$ python -q
>>> import numpy as np
>>> np.set_printoptions(precision=2, suppress=True, linewidth=140, floatmode="fixed")
>>> mat = np.load("m.npy")
>>> print(mat)
[[-0.62 -1.72 -4.53  1.06]
 [-2.97 -3.52  1.94  0.26]
 [-3.73 -0.93  1.43  2.85]
 [-2.42  2.09  0.64  3.79]
 [ 1.15  3.88 -1.80  2.33]
 [-4.03 -2.64  0.92 -0.96]
 [ 0.36  1.51 -2.02 -4.30]
 [ 0.19  0.30  1.69  4.69]
 [-4.25 -2.01  1.69 -0.23]
 [ 1.69 -3.64 -2.06  2.16]
 [-0.12 -4.32  2.47  0.43]
 [-0.56  4.17 -1.65 -2.13]
 [ 3.74  2.37  1.86 -1.38]
 [ 2.71  2.11  2.74 -2.38]
 [-0.16  1.08 -1.16 -4.74]
 [ 4.50 -1.12  0.29 -1.85]
 [-0.11  4.69  0.59  1.62]
 [-2.22 -3.87 -1.43  1.74]
 [ 0.25  4.47 -2.09 -0.75]
 [ 1.60  4.18 -1.90  1.17]
 [ 0.12 -1.56  4.45 -1.66]
 [-3.14 -0.41  3.49  1.67]
 [ 2.34  1.88  3.47  1.99]
 [ 1.36 -0.60 -4.41 -1.84]
 [-0.80  2.46 -3.27 -2.76]
 [-4.10 -2.82  0.47  0.12]
 [ 3.22  3.15 -0.57 -2.09]]
>>> print(mat.reshape(-1, 2))
[[-0.62 -1.72]
 [-4.53  1.06]
 [-2.97 -3.52]
 [ 1.94  0.26]
 [-3.73 -0.93]
 [ 1.43  2.85]
 [-2.42  2.09]
 [ 0.64  3.79]
 [ 1.15  3.88]
 [-1.80  2.33]
 [-4.03 -2.64]
 [ 0.92 -0.96]
 [ 0.36  1.51]
 [-2.02 -4.30]
 [ 0.19  0.30]
 [ 1.69  4.69]
 [-4.25 -2.01]
 [ 1.69 -0.23]
 [ 1.69 -3.64]
 [-2.06  2.16]
 [-0.12 -4.32]
 [ 2.47  0.43]
 [-0.56  4.17]
 [-1.65 -2.13]
 [ 3.74  2.37]
 [ 1.86 -1.38]
 [ 2.71  2.11]
 [ 2.74 -2.38]
 [-0.16  1.08]
 [-1.16 -4.74]
 [ 4.50 -1.12]
 [ 0.29 -1.85]
 [-0.11  4.69]
 [ 0.59  1.62]
 [-2.22 -3.87]
 [-1.43  1.74]
 [ 0.25  4.47]
 [-2.09 -0.75]
 [ 1.60  4.18]
 [-1.90  1.17]
 [ 0.12 -1.56]
 [ 4.45 -1.66]
 [-3.14 -0.41]
 [ 3.49  1.67]
 [ 2.34  1.88]
 [ 3.47  1.99]
 [ 1.36 -0.60]
 [-4.41 -1.84]
 [-0.80  2.46]
 [-3.27 -2.76]
 [-4.10 -2.82]
 [ 0.47  0.12]
 [ 3.22  3.15]
 [-0.57 -2.09]]
>>> blk = mat.reshape(27, 2, -1)
>>> print(np.einsum("ihd,jhd->hij", blk, blk).shape)
(2, 27, 27)
>>> print(blk.transpose(1, 0, 2))
[[[-0.62 -1.72]
  [-2.97 -3.52]
  [-3.73 -0.93]
  [-2.42  2.09]
  [ 1.15  3.88]
  [-4.03 -2.64]
  [ 0.36  1.51]
  [ 0.19  0.30]
  [-4.25 -2.01]
  [ 1.69 -3.64]
  [-0.12 -4.32]
  [-0.56  4.17]
  [ 3.74  2.37]
  [ 2.71  2.11]
  [-0.16  1.08]
  [ 4.50 -1.12]
  [-0.11  4.69]
  [-2.22 -3.87]
  [ 0.25  4.47]
  [ 1.60  4.18]
  [ 0.12 -1.56]
  [-3.14 -0.41]
  [ 2.34  1.88]
  [ 1.36 -0.60]
  [-0.80  2.46]
  [-4.10 -2.82]
  [ 3.22  3.15]]

 [[-4.53  1.06]
  [ 1.94  0.26]
  [ 1.43  2.85]
  [ 0.64  3.79]
  [-1.80  2.33]
  [ 0.92 -0.96]
  [-2.02 -4.30]
  [ 1.69  4.69]
  [ 1.69 -0.23]
  [-2.06  2.16]
  [ 2.47  0.43]
  [-1.65 -2.13]
  [ 1.86 -1.38]
  [ 2.74 -2.38]
  [-1.16 -4.74]
  [ 0.29 -1.85]
  [ 0.59  1.62]
  [-1.43  1.74]
  [-2.09 -0.75]
  [-1.90  1.17]
  [ 4.45 -1.66]
  [ 3.49  1.67]
  [ 3.47  1.99]
  [-4.41 -1.84]
  [-3.27 -2.76]
  [ 0.47  0.12]
  [-0.57 -2.09]]]
>>> W0 = np.loadtxt("dump.csv", delimiter=",")
>>> print(W0)
[[  0.00   3.00   0.00  -9.00]
 [  1.00   0.00  -3.00   0.00]
 [  0.00 -12.00   0.00   6.00]
 [ -4.00   0.00   2.00   0.00]]
>>> f = np.array([8, 4, 3, 8])
>>> B = W0 + np.outer(f, np.eye(4)[2])
>>> print(np.linalg.matrix_rank(B - W0))
1
>>> Xc = (mat - mat.mean(axis=0)) / mat.std(axis=0)
>>> print(Xc.std(axis=0))
[1.00 1.00 1.00 1.00]
>>> print(np.argwhere(np.abs(Xc) > 2))
[[ 7  3]
 [14  3]]
>>> coef = np.linalg.lstsq(np.delete(Xc, 2, axis=1), Xc[:, 2])[0]
>>> print(np.abs(coef).argmax())
2
>>> print(coef)
[-0.01 -0.17  0.18]
>>> print(round(float(1 - np.var(Xc[:, 2] - np.delete(Xc, 2, axis=1) @ coef)), 2))
0.07
>>> ev, evecs = np.linalg.eig(W0)
>>> print(np.sort(np.linalg.eigvals(W0.T)))
[-8.66 -3.46  3.46  8.66]
>>> x0 = np.array([0, 0, 0, 0])
>>> target = W0 @ x0
>>> coef, lr = np.zeros(4), 1 / np.linalg.norm(W0, 2) ** 2
>>> for i in range(200):
...     coef -= lr * W0.T @ (W0 @ coef - target)
...     if i % 50 == 0: print(i, round(np.linalg.norm(W0 @ coef - target), 2))
... 
0 0.0
50 0.0
100 0.0
150 0.0
>>> print(coef)
[0.00 0.00 0.00 0.00]
>>> print(np.round(np.linalg.cond(W0), 2))
7.85
>>> rng = np.random.default_rng(10)
>>> labels = rng.permutation(4)
>>> print(labels)
[2 3 1 0]
>>> B = W0[labels][:, labels]
>>> print(B)
[[  0.00   6.00 -12.00   0.00]
 [  2.00   0.00   0.00  -4.00]
 [ -3.00   0.00   0.00   1.00]
 [  0.00  -9.00   3.00   0.00]]
>>> print(round(np.linalg.det(B), 2), np.round(np.linalg.det(W0[labels]), 2))
900.0 -900.0
>>> print(np.allclose(B, W0))
False
>>> M = np.loadtxt("arr.csv", delimiter=",")
>>> print(M)
[[ 2.00  1.00 -0.40  0.20 -1.00  0.30 -1.10  0.20  0.90  0.40  0.60]
 [ 0.80  0.10  1.60 -0.80  0.50 -1.30  1.20 -0.80 -1.20 -1.20  0.20]
 [-2.00 -0.20  1.00 -1.40  1.70 -1.20  0.30 -0.90  0.60  0.20  0.40]
 [ 0.60  1.10 -0.60  0.30  0.10  0.30 -0.30 -1.20  1.20  0.90 -1.80]
 [-1.30 -0.20 -1.10  0.50  0.30 -0.50  1.00  0.40  1.10 -0.30  1.70]
 [ 0.30  1.30 -0.40  0.30  1.10 -0.30 -2.40  0.50 -1.30  0.10  0.30]
 [-0.10  0.50 -2.10 -0.60  1.20 -0.50  0.30 -0.80  0.00  0.30 -0.60]
 [-0.30  1.00 -1.00  0.40 -0.70 -0.40 -0.40 -1.40  0.50  0.90  0.90]
 [ 0.40  0.50  0.30  1.60 -0.30 -0.90  0.10 -1.20  0.00  0.40  0.70]
 [ 0.40  0.60  2.30  0.60 -0.70  0.70  1.90 -0.60 -2.10  0.20 -0.90]
 [ 1.30 -0.80  0.00 -1.00 -0.40  0.50 -0.20 -1.90  0.50 -0.20 -0.50]]
>>> cov = np.cov(mat, rowvar=False)
>>> print(cov)
[[ 6.18  3.00 -0.76 -1.53]
 [ 3.00  8.17 -1.37 -0.95]
 [-0.76 -1.37  5.81  1.19]
 [-1.53 -0.95  1.19  5.61]]
>>> print(np.linalg.eigvalsh(cov)[::-1])
[11.47  5.82  4.92  3.56]
>>> print(np.corrcoef(mat.T))
[[ 1.00  0.42 -0.13 -0.26]
 [ 0.42  1.00 -0.20 -0.14]
 [-0.13 -0.20  1.00  0.21]
 [-0.26 -0.14  0.21  1.00]]
>>> print(np.polyfit(mat[:, 0], mat[:, 1], 1))
[0.48 0.45]
